$ ipython --no-banner

In [1]: import numpy as np

In [2]: from numpy import linalg as LA

In [3]: np.set_printoptions(precision=1, suppress=True, linewidth=100)

In [4]: J = np.load("layer16.npy")

In [5]: J
Out[5]: 
array([[2., 1., 0.],
       [0., 2., 1.],
       [0., 0., 2.]])

In [6]: # triangular, det is the product of the diagonal

In [7]: Y = LA.invert(J)
AttributeError: module 'numpy.linalg' has no attribute 'invert'


In [8]: Y = LA.inv(J)

In [9]: LA.inv(Y)
Out[9]: 
array([[2., 1., 0.],
       [0., 2., 1.],
       [0., 0., 2.]])

In [10]: round(LA.cond(J), 1)
Out[10]: np.float64(2.0)

In [11]: Y
Out[11]: 
array([[ 0.5, -0.2,  0.1],
       [ 0. ,  0.5, -0.2],
       [ 0. ,  0. ,  0.5]])

In [12]: F = np.load("dump.npy")

In [13]: F
Out[13]: 
array([[ 56, -16,  63, -18],
       [ -8,   8,  -9,   9],
       [ 35, -10,  56, -16],
       [ -5,   5,  -8,   8]])

In [14]: proj = np.triu(np.array([[3, 2, 1, -1], [3, 3, -3, 1], [-2, 2, -1, 2], [0, 1, -1, -2]]), 1) + np.eye(4)

In [15]: Y = proj @ F @ LA.inv(proj)

In [16]: np.poly(Y)
Out[16]: array([     1.,   -128.,   2306., -12160.,   9025.])

In [17]: proj @ F - F @ proj
Out[17]: 
array([[  24., -111.,  -58.,  -60.],
       [-110.,   51., -144.,   58.],
       [ -10.,  -60.,  -81.,  -51.],
       [   0.,   10.,   20.,    6.]])

In [18]: Y
Out[18]: 
array([[   80.,  -175.,  -496.,  1223.],
       [ -118.,   279.,   770., -1872.],
       [   25.,   -50.,  -135.,   345.],
       [   -5.,    15.,    42.,   -96.]])

In [19]: K = np.load("w.npy")

In [20]: K
Out[20]: 
array([[ 1, -1],
       [ 1,  0],
       [ 1,  1],
       [ 1,  2],
       [ 1,  3]])

In [21]: Y = K / LA.norm(K, axis=1)
ValueError: operands could not be broadcast together with shapes (5,2) (5,) 


In [22]: Y = K / LA.norm(K, axis=1, keepdims=True)

In [23]: C2 = Y @ Y.T

In [24]: np.argwhere(np.triu(np.abs(C2) > 0.95, 1))
Out[24]: array([[3, 4]])

In [25]: C2.round(1) + 0
Out[25]: 
array([[ 1. ,  0.7,  0. , -0.3, -0.4],
       [ 0.7,  1. ,  0.7,  0.4,  0.3],
       [ 0. ,  0.7,  1. ,  0.9,  0.9],
       [-0.3,  0.4,  0.9,  1. ,  1. ],
       [-0.4,  0.3,  0.9,  1. ,  1. ]])

In [26]: round(np.degrees(np.arccos(np.clip(C2[2, 1], -1, 1))), 1)
Out[26]: np.float64(45.0)

In [27]: C2[2].round(1) + 0
Out[27]: array([0. , 0.7, 1. , 0.9, 0.9])

In [28]: [int(LA.matrix_rank(LA.matrix_power(J, p))) for p in range(1, 4)]
Out[28]: [3, 3, 3]

In [29]: J @ J
Out[29]: 
array([[4., 4., 1.],
       [0., 4., 4.],
       [0., 0., 4.]])

In [30]: np.sort(LA.eigvals(J))
Out[30]: array([2., 2., 2.])

In [31]: np.prod(np.diag(J)), round(float(LA.det(J)), 1)
Out[31]: (np.float64(8.0), 8.0)

In [32]: proj = K @ LA.solve(K.T @ K, K.T)

In [33]: np.trace(proj)
Out[33]: np.float64(2.0)

In [34]: LA.matrix_rank(np.eye(5) - proj)
Out[34]: np.int64(3)

In [35]: Q = K.astype(float).copy()

In [36]: for j in range(2):
    ...:     Q[:, j] -= Q[:, :j] @ (Q[:, :j].T @ Q[:, j])
    ...:     Q[:, j] /= LA.norm(Q[:, j])
    ...: 

In [37]: np.round(Q.T @ K, 1) + 0
Out[37]: 
array([[2.2, 2.2],
       [0. , 3.2]])

In [38]: arr = np.load("x.npy")

In [39]: arr
Out[39]: 
array([[3. , 1. , 2. ],
       [3. , 1. , 2.1],
       [3.2, 1.1, 2. ],
       [2.2, 3. , 1.1],
       [2.1, 3. , 0.9],
       [2.2, 2.9, 1.1],
       [1.8, 0. , 3.1],
       [2.1, 0.1, 3. ],
       [2. , 0.2, 3.1]])

In [40]: x0 = np.array([0, 1, 1])

In [41]: arr @ (2 * x0)
Out[41]: array([6. , 6.2, 6.2, 8.2, 7.8, 8. , 6.2, 6.2, 6.6])

In [42]: x0 @ arr
ValueError: matmul: Input operand 1 has a mismatch in its core dimension 0, with gufunc signature (n?,k),(k,m?)->(n?,m?) (size 9 is different from 3)


In [43]: np.sign((arr @ x0).round(6))
Out[43]: array([1., 1., 1., 1., 1., 1., 1., 1., 1.])

In [44]: arr @ np.ones(3)
Out[44]: array([6. , 6.1, 6.3, 6.3, 6. , 6.2, 4.9, 5.2, 5.3])

In [45]: arr * x0
Out[45]: 
array([[0. , 1. , 2. ],
       [0. , 1. , 2.1],
       [0. , 1.1, 2. ],
       [0. , 3. , 1.1],
       [0. , 3. , 0.9],
       [0. , 2.9, 1.1],
       [0. , 0. , 3.1],
       [0. , 0.1, 3. ],
       [0. , 0.2, 3.1]])

In [46]: (arr * x0).sum(axis=1)
Out[46]: array([3. , 3.1, 3.1, 4.1, 3.9, 4. , 3.1, 3.1, 3.3])

In [47]: Y = np.c_[arr[:, :1] @ np.array([[1]]), np.array([1, -2, -2, 2, -1, 3, -3, -1, 2])]

In [48]: Y
Out[48]: 
array([[ 3. ,  1. ],
       [ 3. , -2. ],
       [ 3.2, -2. ],
       [ 2.2,  2. ],
       [ 2.1, -1. ],
       [ 2.2,  3. ],
       [ 1.8, -3. ],
       [ 2.1, -1. ],
       [ 2. ,  2. ]])

In [49]: LA.matrix_rank(np.c_[arr, Y])
Out[49]: np.int64(4)

In [50]: np.round(LA.norm(Y - arr @ LA.lstsq(arr, Y)[0], axis=0), 1) + 0
Out[50]: array([0. , 5.2])

In [51]: LA.norm(LA.qr(arr)[0].T @ Y, axis=0) ** 2 / ((Y ** 2).sum(axis=0) + 1e-12)
Out[51]: array([1. , 0.3])

In [52]: np.round(LA.lstsq(arr, Y[:, 0])[0], 1) + 0
Out[52]: array([1., 0., 0.])

In [53]: blk = np.stack([arr, 5 * arr, arr[::-1]])

In [54]: LA.norm(blk, axis=(1, 2))
Out[54]: array([11.3, 56.5, 11.3])

In [55]: (blk @ arr.T).shape
Out[55]: (3, 9, 9)

In [56]: proj = arr @ LA.solve(arr.T @ arr, arr.T)

In [57]: round(float(np.trace(proj)), 1)
Out[57]: 3.0

In [58]: np.diag(proj)
Out[58]: array([0.3, 0.3, 0.4, 0.3, 0.3, 0.3, 0.4, 0.3, 0.3])

In [59]: np.round(proj @ arr[:, 1], 1) + 0
Out[59]: array([1. , 1. , 1.1, 3. , 3. , 2.9, 0. , 0.1, 0.2])

In [60]: rng = np.random.default_rng(617635)

In [61]: Y = arr + rng.integers(-2, 3, (9, 2)) @ rng.integers(-2, 3, (2, 3))

In [62]: Y
Out[62]: 
array([[ 3. , -1. ,  0. ],
       [ 1. , -3. , -0.9],
       [ 1.2, -1.9,  0. ],
       [ 2.2,  1. , -0.9],
       [ 2.1,  5. ,  2.9],
       [ 6.2,  6.9,  3.1],
       [ 3.8,  1. ,  3.1],
       [ 0.1, -2.9,  1. ],
       [ 2. , -0.8,  2.1]])

In [63]: Y - arr
Out[63]: 
array([[ 0., -2., -2.],
       [-2., -4., -3.],
       [-2., -3., -2.],
       [ 0., -2., -2.],
       [ 0.,  2.,  2.],
       [ 4.,  4.,  2.],
       [ 2.,  1.,  0.],
       [-2., -3., -2.],
       [ 0., -1., -1.]])

In [64]: np.round(LA.svd(Y - arr, compute_uv=False), 1) + 0
Out[64]: array([10.9,  3.4,  0. ])

In [65]: np.abs(Y - arr).sum(axis=1)
Out[65]: array([ 4.,  9.,  7.,  4.,  4., 10.,  3.,  7.,  2.])
